In [1]: import numpy as np

In [2]: import numpy.linalg as la

In [3]: np.set_printoptions(precision=2, suppress=True, linewidth=160, floatmode="fixed")

In [4]: A = np.load("run8.npy")

In [5]: A
Out[5]: 
array([[-1, -2,  2, -1, -2,  2,  1,  1,  2,  2,  0,  0,  1,  0,  1],
       [ 0,  1,  0,  0, -1, -2,  1,  2, -1,  1, -1, -1,  1,  0,  1],
       [ 0,  0,  0,  0, -1,  1,  2, -1, -1, -2, -1,  2,  0,  0,  1],
       [ 0,  0,  0, -2,  0, -2,  0, -2,  1,  1,  0,  1,  2,  1, -2],
       [ 0,  0,  0,  0, -1, -2,  2,  2, -1,  2,  2, -1,  2,  0, -1],
       [ 0,  0,  0,  0,  0,  1,  1, -1,  2,  2, -1,  1, -1,  0,  2],
       [ 0,  0,  0,  0,  0,  0, -2,  0,  1, -2,  2,  2,  2,  1,  2],
       [ 0,  0,  0,  0,  0,  0,  0,  1,  1,  0,  2,  1,  1,  0, -2],
       [ 0,  0,  0,  0,  0,  0,  0,  0, -1, -1,  1,  2,  1,  1, -2],
       [ 0,  0,  0,  0,  0,  0,  0,  0,  0, -1,  2,  2,  2,  2,  2],
       [ 0,  0,  0,  0,  0,  0,  0,  0,  0,  0,  2, -1,  0,  0,  1],
       [ 0,  0,  0,  0,  0,  0,  0,  0,  0,  0,  0,  2,  2,  1, -2],
       [ 0,  0,  0,  0,  0,  0,  0,  0,  0,  0,  0,  0, -1,  0,  0],
       [ 0,  0,  0,  0,  0,  0,  0,  0,  0,  0,  0,  0,  0, -1, -1],
       [ 0,  0,  0,  0,  0,  0,  0,  0,  0,  0,  0,  0,  0,  0,  2]])

In [6]: # looks like rank 14

In [7]: np.argsort(-la.norm(A, axis=0).round(6), kind="stable")[:3]
Out[7]: array([14, 11, 12])

In [8]: [round(float(x), 2) for x in la.svd(A, compute_uv=False)[:3]]
Out[8]: [7.75, 7.06, 6.33]

In [9]: round(la.norm(A, 2) / la.norm(A), 2)
Out[9]: np.float64(0.51)

In [10]: E = np.loadtxt("arr.csv", delimiter=",")

In [11]: E
Out[11]: 
array([[   1.00,   -1.00,    1.00,   -1.00],
       [   1.00,    0.00,    0.00,    0.00],
       [   1.00,    1.00,    1.00,    1.00],
       [   1.00,    2.00,    4.00,    8.00],
       [   1.00,    3.00,    9.00,   27.00],
       [   1.00,    4.00,   16.00,   64.00],
       [   1.00,    5.00,   25.00,  125.00],
       [   1.00,    6.00,   36.00,  216.00],
       [   1.00,    7.00,   49.00,  343.00],
       [   1.00,    8.00,   64.00,  512.00],
       [   1.00,    9.00,   81.00,  729.00],
       [   1.00,   10.00,  100.00, 1000.00]])

In [12]: la.cond(E) > 100
Out[12]: np.True_

In [13]: round(np.log10(la.cond(E)))
Out[13]: 3

In [14]: np.round(la.norm(E, 2) / la.norm(E), 2)
Out[14]: np.float64(1.0)

In [15]: la.matrix_rank(E, rtol=0.1)
Out[15]: np.int64(1)

In [16]: np.round(np.abs(la.svd(E)[2][-1]), 2) + 0
Out[16]: array([0.84, 0.54, 0.09, 0.00])

In [17]: np.argsort(-la.norm(E, axis=0).round(6), kind="stable")[:3]
Out[17]: array([3, 2, 1])
